$ python -q
>>> import numpy as np
>>> np.set_printoptions(precision=2, suppress=True, linewidth=160, floatmode="fixed")
>>> J = np.load("out6.npy")
>>> J
array([[ 1.04, -0.76, -1.49,  0.85,  0.64, -0.70, -1.39, -1.25],
       [-2.37,  0.85, -0.07,  0.54,  0.82, -0.60, -0.12, -1.16],
       [-0.66, -0.64,  0.72, -0.42, -1.21,  1.50, -1.75, -0.82],
       [ 0.76,  0.56,  0.51,  0.75,  1.46,  1.99,  0.64, -0.87],
       [ 0.09,  0.83,  0.38, -0.87,  1.60, -0.06, -1.75,  1.33],
       [-0.28,  0.71, -2.18, -1.59, -0.14,  0.99,  0.35, -0.16],
       [ 0.95,  0.85,  1.02, -1.59, -0.08, -0.98,  0.14, -1.68],
       [-0.57, -2.25,  0.24, -1.20,  1.32, -0.01,  0.60, -0.19]])
>>> rng = np.random.default_rng(303)
>>> lab = rng.permutation(8)
>>> lab
array([7, 6, 4, 1, 0, 2, 3, 5])
>>> Y = J[lab][:, lab]
>>> Y
array([[-0.19,  0.60,  1.32, -2.25, -0.57,  0.24, -1.20, -0.01],
       [-1.68,  0.14, -0.08,  0.85,  0.95,  1.02, -1.59, -0.98],
       [ 1.33, -1.75,  1.60,  0.83,  0.09,  0.38, -0.87, -0.06],
       [-1.16, -0.12,  0.82,  0.85, -2.37, -0.07,  0.54, -0.60],
       [-1.25, -1.39,  0.64, -0.76,  1.04, -1.49,  0.85, -0.70],
       [-0.82, -1.75, -1.21, -0.64, -0.66,  0.72, -0.42,  1.50],
       [-0.87,  0.64,  1.46,  0.56,  0.76,  0.51,  0.75,  1.99],
       [-0.16,  0.35, -0.14,  0.71, -0.28, -2.18, -1.59,  0.99]])
>>> vec = np.array([4, 1, 0, -4, -5, -2, -3, 0])
>>> target = J @ vec
>>> target
array([  2.35, -13.34,   6.71, -12.66,   2.08,   3.59,  12.95,  -8.10])
>>> np.round(np.linalg.solve(J, target), 2) + 0
array([ 4.00,  1.00,  0.00, -4.00, -5.00, -2.00, -3.00,  0.00])
>>> np.round(np.linalg.solve(J.T, J[7]), 2) + 0
array([0.00, 0.00, 0.00, 0.00, 0.00, 0.00, 0.00, 1.00])
>>> np.round(np.linalg.solve(J, 5 * target), 2) + 0
array([ 20.00,   5.00,   0.00, -20.00, -25.00, -10.00, -15.00,   0.00])
>>> print(np.round(np.linalg.solve(J, J[:, 3]), 2) + 0)
[0.00 0.00 0.00 1.00 0.00 0.00 0.00 0.00]
>>> O, R = np.linalg.qr(J)
>>> np.round(O.T @ O, 2) + 0
array([[1.00, 0.00, 0.00, 0.00, 0.00, 0.00, 0.00, 0.00],
       [0.00, 1.00, 0.00, 0.00, 0.00, 0.00, 0.00, 0.00],
       [0.00, 0.00, 1.00, 0.00, 0.00, 0.00, 0.00, 0.00],
       [0.00, 0.00, 0.00, 1.00, 0.00, 0.00, 0.00, 0.00],
       [0.00, 0.00, 0.00, 0.00, 1.00, 0.00, 0.00, 0.00],
       [0.00, 0.00, 0.00, 0.00, 0.00, 1.00, 0.00, 0.00],
       [0.00, 0.00, 0.00, 0.00, 0.00, 0.00, 1.00, 0.00],
       [0.00, 0.00, 0.00, 0.00, 0.00, 0.00, 0.00, 1.00]])
>>> print(O @ R)
[[ 1.04 -0.76 -1.49  0.85  0.64 -0.70 -1.39 -1.25]
 [-2.37  0.85 -0.07  0.54  0.82 -0.60 -0.12 -1.16]
 [-0.66 -0.64  0.72 -0.42 -1.21  1.50 -1.75 -0.82]
 [ 0.76  0.56  0.51  0.75  1.46  1.99  0.64 -0.87]
 [ 0.09  0.83  0.38 -0.87  1.60 -0.06 -1.75  1.33]
 [-0.28  0.71 -2.18 -1.59 -0.14  0.99  0.35 -0.16]
 [ 0.95  0.85  1.02 -1.59 -0.08 -0.98  0.14 -1.68]
 [-0.57 -2.25  0.24 -1.20  1.32 -0.01  0.60 -0.19]]
>>> np.allclose(R.T @ R, J.T @ J)
True
>>> round(abs(R[0, 0]), 2), round(np.linalg.norm(J[:, 0]), 2)
(np.float64(3.0), np.float64(3.0))
>>> mat = np.load("layer10.npy")
>>> mat
array([[-1.20, -1.20,  0.00],
       [-1.90, -1.50,  0.70],
       [ 0.00,  1.60, -0.30],
       [-0.80,  0.20, -0.40],
       [-1.10, -0.10, -0.70],
       [ 0.50, -0.10, -1.10],
       [ 0.50,  0.30,  0.50],
       [ 0.60,  0.10, -1.20]])
>>> round(float(np.linalg.norm(mat, 2)), 2)
3.46
>>> print(np.linalg.norm(mat, axis=1).argmax())
1
>>> np.linalg.norm(mat, axis=0)
array([2.79, 2.53, 2.03])
>>> round(float(np.linalg.norm(mat[0] - mat[6])), 2)
2.32
>>> round(float(np.linalg.norm(mat, 1)), 2), round(float(np.linalg.norm(mat, np.inf)), 2)
(6.6, 4.1)
>>> E = np.load("arr.npy")
>>> E
array([[2, 2, 2, 2, 0, 2, 0, 2, 0],
       [0, 0, 1, 1, 0, 2, 0, 1, 2],
       [2, 1, 2, 0, 2, 2, 0, 0, 2],
       [2, 0, 1, 0, 0, 0, 0, 1, 2],
       [0, 1, 0, 0, 2, 0, 0, 0, 1],
       [1, 1, 0, 1, 1, 2, 2, 2, 0],
       [1, 2, 0, 1, 2, 0, 1, 0, 2],
       [2, 2, 2, 0, 0, 2, 0, 2, 2]])
>>> Y = E / np.linalg.norm(E, axis=1)
Traceback (most recent call last):
  File "<python-input-30>", line 1, in <module>
    Y = E / np.linalg.norm(E, axis=1)
        ~~^~~~~~~~~~~~~~~~~~~~~~~~~~~
ValueError: operands could not be broadcast together with shapes (8,9) (8,) 
>>> Y = E / np.linalg.norm(E, axis=1, keepdims=True)
>>> gram = Y @ Y.T
>>> (gram - 2 * np.eye(8)).round(6).argmax(axis=1)
array([7, 7, 7, 7, 6, 0, 4, 0])
>>> print((np.abs(gram) > 0.9).astype(int))
[[1 0 0 0 0 0 0 0]
 [0 1 0 0 0 0 0 0]
 [0 0 1 0 0 0 0 0]
 [0 0 0 1 0 0 0 0]
 [0 0 0 0 1 0 0 0]
 [0 0 0 0 0 1 0 0]
 [0 0 0 0 0 0 1 0]
 [0 0 0 0 0 0 0 1]]
>>> th = np.radians(174)
>>> R = np.eye(9)
>>> R[6, 6] = R[7, 7] = np.cos(th)
>>> R[6, 7], R[7, 6] = -np.sin(th), np.sin(th)
>>> R
array([[ 1.00,  0.00,  0.00,  0.00,  0.00,  0.00,  0.00,  0.00,  0.00],
       [ 0.00,  1.00,  0.00,  0.00,  0.00,  0.00,  0.00,  0.00,  0.00],
       [ 0.00,  0.00,  1.00,  0.00,  0.00,  0.00,  0.00,  0.00,  0.00],
       [ 0.00,  0.00,  0.00,  1.00,  0.00,  0.00,  0.00,  0.00,  0.00],
       [ 0.00,  0.00,  0.00,  0.00,  1.00,  0.00,  0.00,  0.00,  0.00],
       [ 0.00,  0.00,  0.00,  0.00,  0.00,  1.00,  0.00,  0.00,  0.00],
       [ 0.00,  0.00,  0.00,  0.00,  0.00,  0.00, -0.99, -0.10,  0.00],
       [ 0.00,  0.00,  0.00,  0.00,  0.00,  0.00,  0.10, -0.99,  0.00],
       [ 0.00,  0.00,  0.00,  0.00,  0.00,  0.00,  0.00,  0.00,  1.00]])
>>> Y = E @ R.T
>>> np.linalg.svd(E, compute_uv=False), np.linalg.svd(Y, compute_uv=False)
(array([9.22, 4.02, 3.38, 2.26, 2.02, 1.71, 1.31, 0.75]), array([9.22, 4.02, 3.38, 2.26, 2.02, 1.71, 1.31, 0.75]))
>>> np.allclose(E @ E.T, Y @ Y.T)
True
>>> round(float(np.linalg.det(R)), 2), round(float(np.trace(R)), 2)
(1.0, 5.01)
